% ipython --no-banner

In [1]: import numpy as np

In [2]: np.set_printoptions(suppress=True, linewidth=160)

In [3]: def rnd(a):
   ...:     return np.round(a, 2) + 0
   ...: 

In [4]: E = np.load("sample17.npy")

In [5]: E
Out[5]: 
array([[  3,  -3,   0,   0],
       [-15,   9,   0,   0],
       [  3,  -3,  -2,   2],
       [-15,   9,  10,  -6]])

In [6]: x0 = np.array([0, 1, -7, -8])

In [7]: target = E @ x0

In [8]: target
Out[8]: array([ -3,   9,  -5, -13])

In [9]: rnd(np.linalg.solve(E.T, E[3]))
Out[9]: array([0., 0., 0., 1.])

In [10]: rnd(np.linalg.solve(E, target))
Out[10]: array([ 0.,  1., -7., -8.])

In [11]: w, evecs = np.linalg.eig(E)

In [12]: print(rnd(np.sort(np.linalg.eigvals(E.T))))
[-8.9  -1.35  0.9  13.35]

In [13]: rnd(np.sort(np.linalg.eigvals(E @ E)))
Out[13]: array([  0.81,   1.82,  79.19, 178.18])

In [14]: rnd(np.sort(np.linalg.eigvals(np.linalg.inv(E))))
Out[14]: array([-0.74, -0.11,  0.07,  1.11])

In [15]: G = E.T @ E

In [16]: G
Out[16]: 
array([[ 468, -288, -156,   96],
       [-288,  180,   96,  -60],
       [-156,   96,  104,  -64],
       [  96,  -60,  -64,   40]])

In [17]: A = np.loadtxt("dump.csv", delimiter=",")

In [18]: A
Out[18]: 
array([[-1.,  0., -1.,  1.],
       [ 0.,  1.,  0.,  0.],
       [-1.,  0.,  2.,  0.],
       [ 1.,  0., -2.,  0.]])

In [19]: Uu, sigma, Vt = np.linalg.svd(A, full_matrices=False)

In [20]: rnd(Uu.T @ A @ Vt.T)
Out[20]: 
array([[3.21, 0.  , 0.  , 0.  ],
       [0.  , 1.65, 0.  , 0.  ],
       [0.  , 0.  , 1.  , 0.  ],
       [0.  , 0.  , 0.  , 0.  ]])

In [21]: rnd(np.abs(Vt[0]))
Out[21]: array([0.37, 0.  , 0.93, 0.06])

In [22]: (sigma > 1e-8).sum()
Out[22]: np.int64(3)

In [23]: rnd(np.cumsum(sigma ** 2) / np.sum(sigma ** 2))
Out[23]: array([0.73, 0.93, 1.  , 1.  ])

In [24]: np.allclose(Uu * sigma @ Vt, A)
Out[24]: True

In [25]: rnd(sigma)
Out[25]: array([3.21, 1.65, 1.  , 0.  ])

In [26]: np.abs(Uu[:, 0]).round(6).argmax()
Out[26]: np.int64(2)

In [27]: rnd(np.sqrt((sigma ** 2).sum())), rnd(np.linalg.norm(A))
Out[27]: (np.float64(3.74), np.float64(3.74))

In [28]: rnd(A @ np.linalg.pinv(A) @ A)
Out[28]: 
array([[-1.,  0., -1.,  1.],
       [ 0.,  1.,  0.,  0.],
       [-1.,  0.,  2.,  0.],
       [ 1.,  0., -2.,  0.]])

In [29]: print(np.abs(np.diag(np.linalg.qr(A)[1])) > 1e-9)
[ True  True  True False]

In [30]: np.linalg.inv(A)
LinAlgError: Singular matrix


In [31]: Uu, sigma, Vt = np.linalg.svd(A)

In [32]: evecs = Vt[:(sigma > 1e-8).sum()]

In [33]: rng = np.random.default_rng(93267)

In [34]: x0 = A[0] + 3 * A[3] + rng.integers(2) * np.eye(4)[0]

In [35]: print(x0)
[ 3.  0. -7.  1.]

In [36]: print(np.linalg.matrix_rank(np.vstack([A, x0])))
4

In [37]: np.allclose(evecs.T @ evecs @ x0, x0)
Out[37]: False

In [38]: rnd(evecs.T @ evecs)
Out[38]: 
array([[ 0.71,  0.  , -0.14, -0.43],
       [ 0.  ,  1.  ,  0.  ,  0.  ],
       [-0.14,  0.  ,  0.93, -0.21],
       [-0.43,  0.  , -0.21,  0.36]])

In [39]: rnd(np.diag(evecs.T @ evecs))
Out[39]: array([0.71, 1.  , 0.93, 0.36])

In [40]: mat = np.arange(12).reshape(3, 4) + 4

In [41]: mat
Out[41]: 
array([[ 4,  5,  6,  7],
       [ 8,  9, 10, 11],
       [12, 13, 14, 15]])

In [42]: Uu, sigma, Vt = np.linalg.svd(mat)

In [43]: evecs = Vt[:(sigma > 1e-8).sum()]

In [44]: x0 = mat[1] + 4 * mat[2] + rng.integers(2) * np.eye(4)[3]

In [45]: x0
Out[45]: array([56., 61., 66., 72.])

In [46]: print(rnd(np.linalg.norm(x0 - evecs.T @ evecs @ x0)))
0.55

In [47]: rnd(evecs.T @ evecs)
Out[47]: 
array([[ 0.7,  0.4,  0.1, -0.2],
       [ 0.4,  0.3,  0.2,  0.1],
       [ 0.1,  0.2,  0.3,  0.4],
       [-0.2,  0.1,  0.4,  0.7]])

In [48]: W2 = np.array([[0.9, -0.3, 1.8], [0.2, -4.3, -0.9]])

In [49]: J = np.array([[0, 0],
    ...:     [0, 3],
    ...:     [2, 2],
    ...:     [0, 0],
    ...:     [0, 2],
    ...:     [1, 1],
    ...:     [3, 2],
    ...:     [2, 2],
    ...:     [2, 1],
    ...:     [2, 0],
    ...:     [0, 1],
    ...:     [0, 1],
    ...:     [1, 2],
    ...:     [2, 2],
    ...:     [3, 0]]) @ W2 + 0.02 * rng.normal(size=(15, 3))

In [50]: rnd(J)
Out[50]: 
array([[ -0.01,  -0.01,  -0.01],
       [  0.59, -12.91,  -2.67],
       [  2.19,  -9.19,   1.79],
       [  0.01,   0.04,   0.  ],
       [  0.42,  -8.57,  -1.79],
       [  1.1 ,  -4.56,   0.88],
       [  3.1 ,  -9.46,   3.58],
       [  2.2 ,  -9.19,   1.79],
       [  2.01,  -4.87,   2.68],
       [  1.76,  -0.56,   3.6 ],
       [  0.2 ,  -4.3 ,  -0.94],
       [  0.2 ,  -4.31,  -0.9 ],
       [  1.3 ,  -8.88,   0.04],
       [  2.2 ,  -9.22,   1.84],
       [  2.7 ,  -0.91,   5.36]])

In [51]: rnd(np.linalg.norm(J, axis=0))
Out[51]: array([ 6.48, 27.3 ,  9.18])

In [52]: rnd(np.linalg.norm(J, axis=1))
Out[52]: array([ 0.01, 13.19,  9.62,  0.04,  8.77,  4.77, 10.57,  9.62,  5.91,  4.04,  4.41,  4.4 ,  8.97,  9.65,  6.07])

In [53]: rnd(np.linalg.norm(J, 2))
Out[53]: np.float64(27.82)

In [54]: np.linalg.norm(J, axis=2)
AxisError: axis 2 is out of bounds for array of dimension 2


In [55]: np.linalg.norm(J, axis=1).argmax()
Out[55]: np.int64(1)

In [56]: print(rnd(np.linalg.norm(J, 1)), rnd(np.linalg.norm(J, np.inf)))
86.97 16.17

In [57]: Uu, sigma, Vt = np.linalg.svd(J)

In [58]: np.argmax(sigma[:-1] / (sigma[1:] + 1e-6)) + 1
Out[58]: np.int64(2)

In [59]: Y = Uu[:, :2] @ np.diag(sigma[:2]) @ Vt[:2]

In [60]: rnd(np.abs(J - Y).max())
Out[60]: np.float64(0.03)

In [61]: print(np.linalg.matrix_rank(Y))
2

In [62]: print(rnd(np.linalg.norm(J - Y) / np.linalg.norm(J)))
0.0

In [63]: rnd(np.linalg.norm(J - Y, 2)), rnd(sigma[2])
Out[63]: (np.float64(0.06), np.float64(0.06))

In [64]: f, g = E[2], E[0]

In [65]: f @ f
Out[65]: np.int64(26)

In [66]: pr = (f @ g) / (f @ f) * f

In [67]: np.linalg.matrix_rank(np.outer(f, g))
Out[67]: np.int64(1)

In [68]: rnd((g - pr) @ f)
Out[68]: np.float64(0.0)

In [69]: rnd(np.linalg.norm(f + g) ** 2 + np.linalg.norm(f - g) ** 2)
Out[69]: np.float64(88.0)

In [70]: np.outer(f, g)
Out[70]: 
array([[ 9, -9,  0,  0],
       [-9,  9,  0,  0],
       [-6,  6,  0,  0],
       [ 6, -6,  0,  0]])

In [71]: np.linalg.cond(J) > 100
Out[71]: np.True_

In [72]: M = np.loadtxt("m.csv", delimiter=",")

In [73]: rnd(M)
Out[73]: 
array([[-4.09, -1.36,  2.42,  0.74],
       [ 2.56, -0.91,  2.89,  3.05],
       [-1.28,  1.65, -2.42,  3.85],
       [-0.26,  4.43,  2.23, -0.58]])

In [74]: x0 = np.array([8, 5, 3, 8])

In [75]: target = M @ x0

In [76]: beta, lr = np.zeros(4), 1 / np.linalg.norm(M, 2) ** 2

In [77]: for i in range(250):
    ...:     beta -= lr * M.T @ (M @ beta - target)
    ...:     if i % 50 == 0: print(i, round(np.linalg.norm(M @ beta - target), 2))
    ...: 
0 0.0
50 0.0
100 0.0
150 0.0
200 0.0

In [78]: rnd(np.linalg.cond(M))
Out[78]: np.float64(1.0)

In [79]: rnd(beta)
Out[79]: array([8., 5., 3., 8.])

In [80]: W1 = np.array([[8, 1, 6, 0, 6, 7],
    ...:     [1, 0, 9, 8, 4, 2],
    ...:     [0, 4, 2, 9, 5, 1],
    ...:     [4, 1, 8, 2, 3, 9]])

In [81]: beta = np.array([2, -2, -1, 1, 2, 0])

In [82]: hid = np.maximum(M @ W1 + beta, 0)

In [83]: (hid > 0).mean(axis=0)
Out[83]: array([0.75, 0.75, 0.75, 1.  , 0.75, 0.75])

In [84]: W2 = np.array([[-5, 2, -3],
    ...:     [2, 0, 0],
    ...:     [-5, 5, 2],
    ...:     [1, 3, -2],
    ...:     [0, -1, 0],
    ...:     [0, -4, -1]])

In [85]: (hid @ W2).round(6).argmax(axis=1)
Out[85]: array([1, 1, 1, 1])

In [86]: f = np.array([1, 0])

In [87]: rnd(np.cross(M[3, :3], M[0, :3]))
Out[87]: array([13.75, -8.52, 18.48])

In [88]: rnd(np.array([np.convolve(row, f, "same") for row in M]))
Out[88]: 
array([[-4.09, -1.36,  2.42,  0.74],
       [ 2.56, -0.91,  2.89,  3.05],
       [-1.28,  1.65, -2.42,  3.85],
       [-0.26,  4.43,  2.23, -0.58]])

In [89]: rnd(M[:, 0] @ M[:, 3])
Out[89]: np.float64(0.0)

In [90]: print(rnd(M @ M.T))
[[25.  0.  0.  0.]
 [ 0. 25.  0.  0.]
 [ 0.  0. 25.  0.]
 [ 0.  0.  0. 25.]]

In [91]: print(rnd(np.linalg.norm(M, axis=0)))
[5. 5. 5. 5.]

In [92]: print(rnd(np.linalg.svd(M, compute_uv=False)))
[5. 5. 5. 5.]

In [93]: rnd(np.linalg.pinv(M))
Out[93]: 
array([[-0.16,  0.1 , -0.05, -0.01],
       [-0.05, -0.04,  0.07,  0.18],
       [ 0.1 ,  0.12, -0.1 ,  0.09],
       [ 0.03,  0.12,  0.15, -0.02]])

In [94]: O, _ = np.linalg.qr(np.array([[0.7, -0.3, 1.3], [1.3, 0.4, 1.3], [0.0, 1.0, 0.2]]))

In [95]: W0 = 4 * O

In [96]: rnd(W0)
Out[96]: 
array([[-1.9 ,  1.46,  3.21],
       [-3.52, -0.78, -1.73],
       [ 0.  , -3.64,  1.65]])

In [97]: labels = rng.permutation(3)

In [98]: labels
Out[98]: array([0, 1, 2])

In [99]: Y = W0[labels][:, labels]

In [100]: rnd(np.trace(Y))
Out[100]: np.float64(-1.03)

In [101]: print(np.allclose(Y, W0))
True

In [102]: rnd(np.sort(np.abs(np.linalg.eigvals(Y))))
Out[102]: array([4., 4., 4.])

In [103]: O = W0.astype(float).copy()

In [104]: for j in range(3):
     ...:     O[:, j] -= O[:, :j] @ (O[:, :j].T @ O[:, j])
     ...:     O[:, j] /= np.linalg.norm(O[:, j])
     ...: 

In [105]: rnd(O)
Out[105]: 
array([[-0.47,  0.36,  0.8 ],
       [-0.88, -0.2 , -0.43],
       [ 0.  , -0.91,  0.41]])

In [106]: x0 = np.array([-3, 1, -1])

In [107]: rnd(O * x0)
Out[107]: 
array([[ 1.42,  0.36, -0.8 ],
       [ 2.64, -0.2 ,  0.43],
       [ 0.  , -0.91, -0.41]])

In [108]: rnd(O @ np.ones(3))
Out[108]: array([ 0.69, -1.51, -0.5 ])

In [109]: np.linalg.norm(O @ x0) <= np.linalg.norm(O, 2) * np.linalg.norm(x0) + 1e-9
Out[109]: np.True_

In [110]: rnd(O @ np.eye(3)[2])
Out[110]: array([ 0.8 , -0.43,  0.41])

In [111]: def softmax(z):
     ...:     e = np.exp(z - z.max(axis=-1, keepdims=True))
     ...:     return e / e.sum(axis=-1, keepdims=True)
     ...: 

In [112]: rnd(softmax(W0[0] + -2))
Out[112]: array([0.01, 0.15, 0.85])

In [113]: rnd(softmax(W0[0]))
Out[113]: array([0.01, 0.15, 0.85])

In [114]: softmax(W0).sum(axis=1)
Out[114]: array([1., 1., 1.])

In [115]: rnd(softmax(10 * W0[0]))
Out[115]: array([0., 0., 1.])

In [116]: att = W0 @ W0.T / np.sqrt(3)

In [117]: softmax(att).round(6).argmax(axis=1)
Out[117]: array([0, 1, 2])

In [118]: rnd(softmax(att + np.triu(np.full(att.shape, -np.inf), 1)))
Out[118]: 
array([[1., 0., 0.],
       [0., 1., 0.],
       [0., 0., 1.]])

In [119]: X = np.load("mat.npy")

In [120]: X
Out[120]: 
array([[ 1,  0,  0,  0],
       [-2,  1,  0,  0],
       [-2,  2,  1,  0],
       [ 2,  0, -1,  1]])

In [121]: rnd(softmax(X[1]))
Out[121]: array([0.03, 0.56, 0.21, 0.21])

In [122]: rnd(softmax(X[1] + -1))
Out[122]: array([0.03, 0.56, 0.21, 0.21])

In [123]: rnd(softmax(10 * X[1]))
Out[123]: array([0., 1., 0., 0.])

In [124]: print(rnd(softmax(X).sum(axis=1)))
[1. 1. 1. 1.]

In [125]: att = X @ X.T / np.sqrt(4)

In [126]: rnd(softmax(att)[1] @ X)
Out[126]: array([-1.95,  1.6 ,  0.61,  0.  ])

In [127]: G = X.T @ X

In [128]: np.trace(G), (X ** 2).sum()
Out[128]: (np.int64(21), np.int64(21))

In [129]: np.allclose(G, G.T)
Out[129]: True

In [130]: O, Rm = np.linalg.qr(X)

In [131]: print(rnd(np.trace(O @ O.T)))
4.0

In [132]: np.allclose(Rm.T @ Rm, X.T @ X)
Out[132]: True

In [133]: O.shape, Rm.shape
Out[133]: ((4, 4), (4, 4))

In [134]: rnd(np.abs(np.diag(Rm)))
Out[134]: array([3.61, 1.49, 0.87, 0.21])

In [135]: rnd(O.T @ O)
Out[135]: 
array([[1., 0., 0., 0.],
       [0., 1., 0., 0.],
       [0., 0., 1., 0.],
       [0., 0., 0., 1.]])

In [136]: rnd(Rm)
Out[136]: 
array([[-3.61,  1.66,  1.11, -0.55],
       [ 0.  , -1.49, -0.1 , -0.62],
       [ 0.  ,  0.  , -0.87,  0.51],
       [ 0.  ,  0.  ,  0.  ,  0.21]])

In [137]: rnd(np.linalg.matrix_power(Rm, 2))
Out[137]: 
array([[13.  , -8.49, -5.14,  1.42],
       [ 0.  ,  2.23,  0.24,  0.74],
       [ 0.  ,  0.  ,  0.76, -0.34],
       [ 0.  ,  0.  ,  0.  ,  0.05]])

In [138]: f = np.array([0, 3, 3, 0])

In [139]: Y = X + np.outer(f, np.eye(4)[0])

In [140]: Y
Out[140]: 
array([[ 1.,  0.,  0.,  0.],
       [ 1.,  1.,  0.,  0.],
       [ 1.,  2.,  1.,  0.],
       [ 2.,  0., -1.,  1.]])

In [141]: Y = np.array([[0, 3], [1, 3], [-3, 1], [3, -2]])

In [142]: W2 = np.array([[2, -4, -4], [0, -5, 3]])

In [143]: m1 = Y @ W2

In [144]: m1
Out[144]: 
array([[  0, -15,   9],
       [  2, -19,   5],
       [ -6,   7,  15],
       [  6,  -2, -18]])

In [145]: r = np.linalg.matrix_rank(m1)

In [146]: print(r)
2

In [147]: N = np.linalg.svd(m1)[2][r:].T

In [148]: rnd(N[:, 0] / N[np.abs(N[:, 0]).round(6).argmax(), 0])
Out[148]: array([1.  , 0.19, 0.31])

In [149]: [int(np.linalg.matrix_rank(np.delete(m1, i, axis=0))) for i in range(4)]
Out[149]: [2, 2, 2, 2]

In [150]: print([int(np.linalg.matrix_rank(m1[:, :j + 1])) for j in range(3)])
[1, 2, 2]

In [151]: rnd(m1 @ N)
Out[151]: 
array([[0.],
       [0.],
       [0.],
       [0.]])

In [152]: print(np.allclose(m1 @ N, 0))
True

In [153]: print(rnd(N @ N.T))
[[0.88 0.17 0.28]
 [0.17 0.03 0.05]
 [0.28 0.05 0.09]]
